% python3 -q
>>> import numpy as np
>>> import numpy.linalg as la
>>> np.set_printoptions(suppress=True, linewidth=200)
>>> K = np.array([[0, 1, 0], [1, 0, 0], [0, 0, 1]])
>>> np.diff(K, axis=0)
array([[ 1, -1,  0],
       [-1,  0,  1]])
>>> np.abs(K).max()
np.int64(1)
>>> K - K[0]
array([[ 0,  0,  0],
       [ 1, -1,  0],
       [ 0, -1,  1]])
>>> la.matrix_rank(K)
np.int64(3)
>>> np.zeros(3, 3)
Traceback (most recent call last):
  File "<python-input-8>", line 1, in <module>
    np.zeros(3, 3)
    ~~~~~~~~^^^^^^
TypeError: Cannot interpret '3' as a data type
>>> K.sum(axis=0)
array([1, 1, 1])
>>> np.round(la.svd(K, compute_uv=False), 3)
array([1., 1., 1.])
>>> print(np.round(K.mean(axis=0), 3))
[0.333 0.333 0.333]
>>> O, _ = la.qr(np.array([[-0.5, 0.4, 0.2, -0.9],
...     [-1.2, 0.8, -1.8, -0.4],
...     [-1.3, 0.5, 1.3, 1.1],
...     [-1.2, -1.5, 0.0, -0.2]]))
>>> vecs, _ = la.qr(np.array([[-2.2, 2.0, -0.3], [-1.1, -0.4, -0.1], [-1.8, -1.1, 0.5]]))
>>> sigma = 20 * 0.2 ** np.arange(3)
>>> feats = O[:, :3] * sigma @ vecs[:3]
>>> feats.round(3)
array([[ 3.675, -2.806,  0.397],
       [ 8.193, -7.398,  1.024],
       [ 9.268, -7.472, -0.134],
       [ 6.647, -8.524, -3.689]])
>>> x = np.array([2, 1, 2])
>>> y = feats @ x
>>> y.round(3)
array([ 5.338, 11.035, 10.797, -2.61 ])
>>> np.round(la.lstsq(feats, y)[0], 3)
array([2., 1., 2.])
>>> np.round(la.pinv(feats) @ feats, 3) + 0
array([[1., 0., 0.],
       [0., 1., 0.],
       [0., 0., 1.]])
>>> try:
...     la.solve(feats, y)
... except la.LinAlgError as e:
...     print(e)
... 
Last 2 dimensions of the array must be square
>>> rng = np.random.default_rng(711)
>>> y = y + 0.05 * rng.normal(size=4)
>>> y.round(3)
array([ 5.323, 11.   , 10.829, -2.627])
>>> beta, *_ = la.lstsq(feats, y)
>>> print(beta.round(3))
[2.034 1.04  1.974]
>>> round(float(la.norm(y - feats @ beta)), 3)
0.02
>>> other = np.c_[feats[:, :1] @ np.array([[0]]), np.array([-2, 1, -1, -1])]
>>> other
array([[ 0., -2.],
       [ 0.,  1.],
       [ 0., -1.],
       [ 0., -1.]])
>>> np.round(la.norm(la.qr(feats)[0].T @ other, axis=0) ** 2 / ((other ** 2).sum(axis=0) + 1e-12), 3)
array([0.   , 0.558])
>>> la.matrix_rank(np.c_[feats, other])
np.int64(4)
>>> print(la.matrix_rank(other))
1
>>> np.round(la.norm(other - feats @ la.lstsq(feats, other)[0], axis=0), 3)
array([0.  , 1.76])
>>> w, vecs = la.eigh(K)
>>> x = np.array([1, -3, 1])
>>> np.round(vecs * np.abs(w) @ vecs.T, 3) + 0
array([[1., 0., 0.],
       [0., 1., 0.],
       [0., 0., 1.]])
>>> np.abs(K).sum(axis=1).max(), np.abs(w).max()
(np.int64(1), np.float64(1.0))
>>> print(x @ K @ x)
-5
>>> idx = rng.permutation(3)
>>> other = feats[:, idx] * rng.choice([-1, 1], 3)
>>> other.round(3)
array([[-3.675, -0.397, -2.806],
       [-8.193, -1.024, -7.398],
       [-9.268,  0.134, -7.472],
       [-6.647,  3.689, -8.524]])
>>> Uu, _, Vt = la.svd(feats.T @ other)
>>> print(np.round(Uu @ Vt, 3) + 0)
[[-1.  0.  0.]
 [ 0.  0.  1.]
 [ 0. -1.  0.]]
>>> O, Rm = la.qr(other)
>>> np.trace(O @ O.T)
np.float64(3.0)
>>> np.round(O.T @ O, 3) + 0
array([[1., 0., 0.],
       [0., 1., 0.],
       [0., 0., 1.]])
>>> np.allclose(Rm.T @ Rm, other.T @ other)
True
>>> np.round(O @ Rm, 3)
array([[-3.675, -0.397, -2.806],
       [-8.193, -1.024, -7.398],
       [-9.268,  0.134, -7.472],
       [-6.647,  3.689, -8.524]])
>>> np.round(np.abs(np.diag(Rm)), 3)
array([14.516,  3.692,  1.194])
>>> print(round(abs(Rm[0, 0]), 3), round(la.norm(other[:, 0]), 3))
14.516 14.516
>>> Rm.round(3)
array([[14.516, -1.096, 13.56 ],
       [ 0.   ,  3.692, -2.409],
       [ 0.   ,  0.   , -1.194]])
